% ipython --no-banner

In [1]: import numpy as np

In [2]: from numpy import linalg as LA

In [3]: np.set_printoptions(precision=3, suppress=True, linewidth=100)

In [4]: W0 = np.load("test10.npy")

In [5]: W0
Out[5]: 
array([[ 2,  0,  2,  0,  1,  0,  3,  0],
       [ 1,  3,  3,  1,  1,  1,  3,  1],
       [ 2,  0,  3,  0,  1,  3,  0,  1],
       [ 1,  0,  1,  3,  1,  0,  1,  0],
       [ 2,  0,  0,  3,  1,  1,  2,  0],
       [-1, -9, -7, -3, -2, -3, -6, -3]])

In [6]: # rows and columns are dependent

In [7]: LA.inv(W0)
LinAlgError: Last 2 dimensions of the array must be square


In [8]: np.unique(W0.round(6), axis=0).shape
Out[8]: (6, 8)

In [9]: np.abs(np.diag(LA.qr(W0)[1])) > 1e-9
Out[9]: array([ True,  True,  True,  True,  True, False])

In [10]: F = np.array([[-2, -2, -2, -2, -2, -2],
    ...:     [-4, 5, -4, 5, -4, 5],
    ...:     [0, -5, 0, -5, 0, -5],
    ...:     [-2, -2, -2, -2, -2, -2],
    ...:     [-4, 5, -4, 5, -4, 5],
    ...:     [0, -5, 0, -5, 0, -5]])

In [11]: vec = np.array([-7, 9, 1, -4, 5, -8])

In [12]: h1 = np.maximum(F @ vec, 0)

In [13]: np.maximum(F @ (3 * vec), 0)
Out[13]: array([24,  0, 45, 24,  0, 45])

In [14]: F * (h1 > 1e-9)[:, None]
Out[14]: 
array([[-2, -2, -2, -2, -2, -2],
       [ 0,  0,  0,  0,  0,  0],
       [ 0, -5,  0, -5,  0, -5],
       [-2, -2, -2, -2, -2, -2],
       [ 0,  0,  0,  0,  0,  0],
       [ 0, -5,  0, -5,  0, -5]])

In [15]: np.flatnonzero(h1 > 1e-9)
Out[15]: array([0, 2, 3, 5])

In [16]: np.tanh(F @ vec)
Out[16]: array([ 1., -1.,  1.,  1., -1.,  1.])

In [17]: print(h1)
[ 8  0 15  8  0 15]

In [18]: np.maximum(F @ vec, 0) - np.maximum(-F @ vec, 0)
Out[18]: array([  8, -11,  15,   8, -11,  15])

In [19]: U, sigma, Vt = LA.svd(F)

In [20]: V = Vt[:(sigma > 1e-8).sum()]

In [21]: rng = np.random.default_rng(8)

In [22]: vec = F[5] + 4 * F[1] + rng.integers(2) * np.eye(6)[1]

In [23]: vec
Out[23]: array([-16.,  16., -16.,  15., -16.,  15.])

In [24]: np.diag(V.T @ V)
Out[24]: array([0.333, 0.333, 0.333, 0.333, 0.333, 0.333])

In [25]: LA.matrix_rank(np.vstack([F, vec]))
Out[25]: np.int64(3)

In [26]: U, sigma, Vt = LA.svd(F)

In [27]: print(sigma.round(3) + 0)
[19.028  9.051  0.     0.     0.     0.   ]

In [28]: print(np.argmax(sigma[:-1] / (sigma[1:] + 1e-6)) + 1)
2

In [29]: A2 = U[:, :2] @ np.diag(sigma[:2]) @ Vt[:2]

In [30]: round(float(LA.norm(F - A2) / LA.norm(F)), 3)
Out[30]: 0.0

In [31]: print(round(np.abs(F - A2).max(), 3))
0.0

In [32]: print(A2.round(3) + 0)
[[-2. -2. -2. -2. -2. -2.]
 [-4.  5. -4.  5. -4.  5.]
 [ 0. -5.  0. -5.  0. -5.]
 [-2. -2. -2. -2. -2. -2.]
 [-4.  5. -4.  5. -4.  5.]
 [ 0. -5.  0. -5.  0. -5.]]

In [33]: LA.cond(F) > 100
Out[33]: np.True_

In [34]: theta = np.radians(60)

In [35]: Rm = np.eye(6)

In [36]: Rm[2, 2] = Rm[5, 5] = np.cos(theta)

In [37]: Rm[2, 5], Rm[5, 2] = -np.sin(theta), np.sin(theta)

In [38]: Rm
Out[38]: 
array([[ 1.   ,  0.   ,  0.   ,  0.   ,  0.   ,  0.   ],
       [ 0.   ,  1.   ,  0.   ,  0.   ,  0.   ,  0.   ],
       [ 0.   ,  0.   ,  0.5  ,  0.   ,  0.   , -0.866],
       [ 0.   ,  0.   ,  0.   ,  1.   ,  0.   ,  0.   ],
       [ 0.   ,  0.   ,  0.   ,  0.   ,  1.   ,  0.   ],
       [ 0.   ,  0.   ,  0.866,  0.   ,  0.   ,  0.5  ]])

In [39]: A2 = F @ Rm.T

In [40]: np.abs(A2 - F).max(axis=0)
Out[40]: array([0.   , 0.   , 4.33 , 0.   , 0.   , 5.964])

In [41]: feats = np.array([[0.0, 0.0, 0.0, 0.0, 0.0, 0.0, 0.0, 1.0],
    ...:     [0.0, 0.0, 0.0, 0.0, 0.0, 0.0, 0.0, -3.0],
    ...:     [0.0, 0.0, 0.0, 0.0, 0.0, 0.0, 0.0, 0.0],
    ...:     [0.0, 0.0, 0.0, 0.0, 0.0, 0.0, 0.0, 1.0],
    ...:     [0.0, 0.0, 0.0, 0.0, 0.0, 0.0, 0.0, -5.0],
    ...:     [0.0, 0.0, 0.0, 0.0, 0.0, 0.0, 0.0, -3.0],
    ...:     [0.0, 0.0, 0.0, 0.0, 0.0, 0.0, 0.0, 2.0],
    ...:     [1.0, -3.0, 0.0, 1.0, -5.0, -3.0, 2.0, 0.0]])

In [42]: w, V = LA.eigh(feats)

In [43]: np.unique(w.round(6) + 0, return_counts=True)[1]
Out[43]: array([1, 6, 1])

In [44]: LA.svd(feats, compute_uv=False)
Out[44]: array([7., 7., 0., 0., 0., 0., 0., 0.])

In [45]: print(round(float(w.sum()), 3), np.trace(feats))
0.0 0.0

In [46]: (w > 1e-8).sum(), (w < -1e-8).sum()
Out[46]: (np.int64(1), np.int64(1))

In [47]: LA.eigvalsh(feats + -2 * np.eye(8))
Out[47]: array([-9., -2., -2., -2., -2., -2., -2.,  5.])

In [48]: print(np.round(LA.eigvalsh(feats @ feats), 3) + 0)
[ 0.  0.  0.  0.  0.  0. 49. 49.]

In [49]: np.round(V.T @ feats @ V, 3) + 0
Out[49]: 
array([[-7.,  0.,  0.,  0.,  0.,  0.,  0.,  0.],
       [ 0.,  0.,  0.,  0.,  0.,  0.,  0.,  0.],
       [ 0.,  0.,  0.,  0.,  0.,  0.,  0.,  0.],
       [ 0.,  0.,  0.,  0.,  0.,  0.,  0.,  0.],
       [ 0.,  0.,  0.,  0.,  0.,  0.,  0.,  0.],
       [ 0.,  0.,  0.,  0.,  0.,  0.,  0.,  0.],
       [ 0.,  0.,  0.,  0.,  0.,  0.,  0.,  0.],
       [ 0.,  0.,  0.,  0.,  0.,  0.,  0.,  7.]])

In [50]: T = np.stack([feats, -2 * feats, feats[::-1]])

In [51]: T.sum(axis=0)
Out[51]: 
array([[ 1., -3.,  0.,  1., -5., -3.,  2., -1.],
       [ 0.,  0.,  0.,  0.,  0.,  0.,  0.,  5.],
       [ 0.,  0.,  0.,  0.,  0.,  0.,  0., -3.],
       [ 0.,  0.,  0.,  0.,  0.,  0.,  0., -6.],
       [ 0.,  0.,  0.,  0.,  0.,  0.,  0.,  6.],
       [ 0.,  0.,  0.,  0.,  0.,  0.,  0.,  3.],
       [ 0.,  0.,  0.,  0.,  0.,  0.,  0., -5.],
       [-1.,  3.,  0., -1.,  5.,  3., -2.,  1.]])

In [52]: LA.matrix_rank(T.reshape(3, -1))
Out[52]: np.int64(2)

In [53]: (T @ feats.T).shape
Out[53]: (3, 8, 8)

In [54]: U, sigma, Vt = LA.svd(feats)

In [55]: sigma
Out[55]: array([ 7.,  7.,  0.,  0.,  0.,  0., -0.,  0.])

In [56]: A2 = U[:, :2] @ np.diag(sigma[:2]) @ Vt[:2]

In [57]: round(np.abs(feats - A2).max(), 3)
Out[57]: np.float64(0.0)

In [58]: round(float(LA.norm(feats - A2) / LA.norm(feats)), 3)
Out[58]: 0.0

In [59]: round(float(LA.norm(feats - A2, 2)), 3), sigma[2]
Out[59]: (0.0, np.float64(0.0))

In [60]: LA.matrix_rank(A2)
Out[60]: np.int64(2)

In [61]: w, V = LA.eigh(feats)

In [62]: vec = np.array([-4, 7, -2, 4, -5, -3, -3, -7])

In [63]: (np.sign(V[:, -1].round(6)) == np.sign(V[0, -1].round(6))).astype(int)
Out[63]: array([1, 0, 0, 1, 0, 0, 1, 1])

In [64]: np.round(LA.eigvalsh(feats[1:, 1:]), 3) + 0
Out[64]: array([-6.928,  0.   ,  0.   ,  0.   ,  0.   ,  0.   ,  6.928])

In [65]: round(float(vec @ feats @ vec / (vec @ vec)), 3), round(w[0], 3), round(w[-1], 3)
Out[65]: (-0.554, np.float64(-7.0), np.float64(7.0))

In [66]: vec @ feats @ vec
Out[66]: np.float64(-98.0)

In [67]: LA.cholesky(feats)
LinAlgError: Matrix is not positive definite


In [68]: [round(float(LA.det(feats[:i, :i])), 2) + 0 for i in range(1, 9)]
Out[68]: [0.0, 0.0, 0.0, 0.0, 0.0, 0.0, 0.0, 0.0]

In [69]: X = np.array([[4, 5, 4, 3, 4, 1, 4, 2, 5],
    ...:     [5, 2, 1, 5, 2, 0, 5, 2, 1],
    ...:     [1, 4, 1, 5, 3, 1, 1, 2, 4],
    ...:     [4, 5, 4, 3, 4, 1, 4, 2, 5],
    ...:     [0, 4, 1, 2, 2, 0, 3, 0, 1]])

In [70]: X
Out[70]: 
array([[4, 5, 4, 3, 4, 1, 4, 2, 5],
       [5, 2, 1, 5, 2, 0, 5, 2, 1],
       [1, 4, 1, 5, 3, 1, 1, 2, 4],
       [4, 5, 4, 3, 4, 1, 4, 2, 5],
       [0, 4, 1, 2, 2, 0, 3, 0, 1]])

In [71]: # rank 4

In [72]: r = LA.matrix_rank(X)

In [73]: r
Out[73]: np.int64(4)

In [74]: ns = LA.svd(X)[2][r:].T

In [75]: np.allclose(X @ ns, 0)
Out[75]: True

In [76]: [int(LA.matrix_rank(X[:, :j + 1])) for j in range(9)]
Out[76]: [1, 2, 3, 4, 4, 4, 4, 4, 4]

In [77]: print(ns.shape)
(9, 5)

In [78]: np.round(LA.norm(X, 2) / LA.norm(X), 3)
Out[78]: np.float64(0.942)

In [79]: print(np.argsort(-LA.norm(X, axis=0).round(6), kind="stable")[:3])
[1 3 8]

In [80]: U, sigma, Vt = LA.svd(X)

In [81]: np.argmax(sigma[:-1] / (sigma[1:] + 1e-6)) + 1
Out[81]: np.int64(4)

In [82]: A2 = U[:, :4] @ np.diag(sigma[:4]) @ Vt[:4]

In [83]: round(float(LA.norm(X - A2, 2)), 3), round(float(sigma[4]), 3)
Out[83]: (0.0, 0.0)

In [84]: r0 = np.array([4, -7, 1])

In [85]: np.array([np.convolve(row, r0, "same") for row in X])
Out[85]: 
array([[ -8, -15, -11,  -1, -21,  13, -19,  10, -33],
       [-27,  -5,  15, -26,  -9,  22, -27,  -5,  -5],
       [  9, -23,  17, -22, -12,   0,   2,   3, -26],
       [ -8, -15, -11,  -1, -21,  13, -19,  10, -33],
       [ 16, -24,   5,  -5, -12,  14, -21,   7,  -7]])

In [86]: LA.lstsq(X[:-1].T, X[-1])[2]
Out[86]: np.int32(3)

In [87]: np.round(X @ LA.pinv(X) @ X, 3) + 0
Out[87]: 
array([[4., 5., 4., 3., 4., 1., 4., 2., 5.],
       [5., 2., 1., 5., 2., 0., 5., 2., 1.],
       [1., 4., 1., 5., 3., 1., 1., 2., 4.],
       [4., 5., 4., 3., 4., 1., 4., 2., 5.],
       [0., 4., 1., 2., 2., 0., 3., 0., 1.]])

In [88]: print(np.abs(np.diag(LA.qr(X)[1])) > 1e-9)
[ True  True  True  True False]

In [89]: theta = rng.uniform(0, 2 * np.pi, 39)

In [90]: Q, _ = LA.qr(np.array([[-0.6, -0.3],
    ...:     [-1.8, -0.1],
    ...:     [0.7, -0.6],
    ...:     [-0.7, -1.1],
    ...:     [0.0, 0.6],
    ...:     [-1.2, 0.8],
    ...:     [0.9, 0.5]]))

In [91]: mat = 5 * np.c_[np.cos(theta), np.sin(theta)] @ Q.T

In [92]: mat
Out[92]: 
array([[-1.21 , -3.444,  1.19 , -1.587,  0.14 , -2.093,  1.827],
       [ 1.232,  1.567,  1.09 ,  3.432, -1.596, -1.261, -1.98 ],
       [-1.078, -0.96 , -1.443, -3.391,  1.706,  1.824,  1.76 ],
       [-1.389, -2.457, -0.41 , -3.222,  1.282,  0.214,  2.19 ],
       [ 1.412,  2.756,  0.111,  3.036, -1.111,  0.233, -2.211],
       [ 1.376,  3.237, -0.547,  2.441, -0.669,  1.193, -2.12 ],
       [ 1.393,  2.5  ,  0.37 ,  3.201, -1.26 , -0.154, -2.195],
       [-0.383, -2.609,  2.18 ,  0.92 , -1.094, -3.319,  0.484],
       [ 1.247,  3.432, -1.088,  1.744, -0.232,  1.953, -1.89 ],
       [ 0.764, -0.049,  1.887,  3.084, -1.755, -2.567, -1.292],
       [ 0.878,  0.293,  1.755,  3.219, -1.756, -2.341, -1.463],
       [ 0.301, -1.246,  2.201,  2.366, -1.612, -3.159, -0.586],
       [ 0.38 , -1.06 ,  2.168,  2.505, -1.649, -3.089, -0.707],
       [-1.21 , -1.472, -1.15 , -3.434,  1.618,  1.356,  1.949],
       [ 1.401,  3.113, -0.34 ,  2.656, -0.818,  0.894, -2.17 ],
       [ 0.869,  0.266,  1.766,  3.209, -1.756, -2.359, -1.45 ],
       [ 0.519,  2.822, -2.109, -0.583,  0.95 ,  3.254, -0.699],
       [ 0.406,  2.646, -2.169, -0.865,  1.071,  3.311, -0.52 ],
       [ 0.033,  1.968, -2.257, -1.712,  1.401,  3.336,  0.067],
       [-1.412, -2.996,  0.176, -2.808,  0.929, -0.656,  2.195],
       [-0.004, -1.908,  2.257,  1.775, -1.423, -3.328, -0.113],
       [ 1.391,  2.479,  0.389,  3.211, -1.271, -0.182, -2.193],
       [ 1.055,  0.878,  1.486,  3.376, -1.716, -1.893, -1.726],
       [-1.054, -3.41 ,  1.523, -0.999, -0.185, -2.541,  1.566],
       [ 0.273, -1.31 ,  2.21 ,  2.316, -1.597, -3.181, -0.543],
       [ 1.414,  2.802,  0.06 ,  3.   , -1.08 ,  0.308, -2.211],
       [ 1.413,  2.785,  0.08 ,  3.014, -1.092,  0.279, -2.211],
       [ 0.299,  2.466, -2.212, -1.122,  1.176,  3.343, -0.35 ],
       [ 1.341,  3.331, -0.743,  2.214, -0.519,  1.471, -2.055],
       [ 0.38 ,  2.603, -2.181, -0.928,  1.097,  3.321, -0.479],
       [ 0.622, -0.444,  2.017,  2.891, -1.732, -2.798, -1.077],
       [-0.148, -2.19 ,  2.248,  1.466, -1.311, -3.354,  0.112],
       [ 1.275,  1.767,  0.957,  3.417, -1.544, -1.052, -2.041],
       [-0.475, -2.756,  2.134,  0.693, -0.998, -3.279,  0.63 ],
       [ 1.381,  2.394,  0.466,  3.252, -1.312, -0.299, -2.181],
       [ 1.317,  3.371, -0.848,  2.08 , -0.435,  1.619, -2.012],
       [-0.589,  0.531, -2.042, -2.843,  1.724,  2.844,  1.028],
       [-1.384, -2.413, -0.45 , -3.243,  1.303,  0.274,  2.184],
       [-0.823, -3.218,  1.85 , -0.257, -0.562, -2.958,  1.187]])

In [93]: # rows and columns are dependent

In [94]: U, sigma, Vt = LA.svd(mat)

In [95]: V = Vt[:(sigma > 1e-8).sum()]

In [96]: vec = mat[18] + -1 * mat[15] + rng.integers(2) * np.eye(7)[1]

In [97]: vec
Out[97]: array([-0.836,  1.702, -4.024, -4.922,  3.157,  5.695,  1.517])

In [98]: np.diag(V.T @ V)
Out[98]: array([0.08 , 0.475, 0.204, 0.472, 0.124, 0.45 , 0.196])
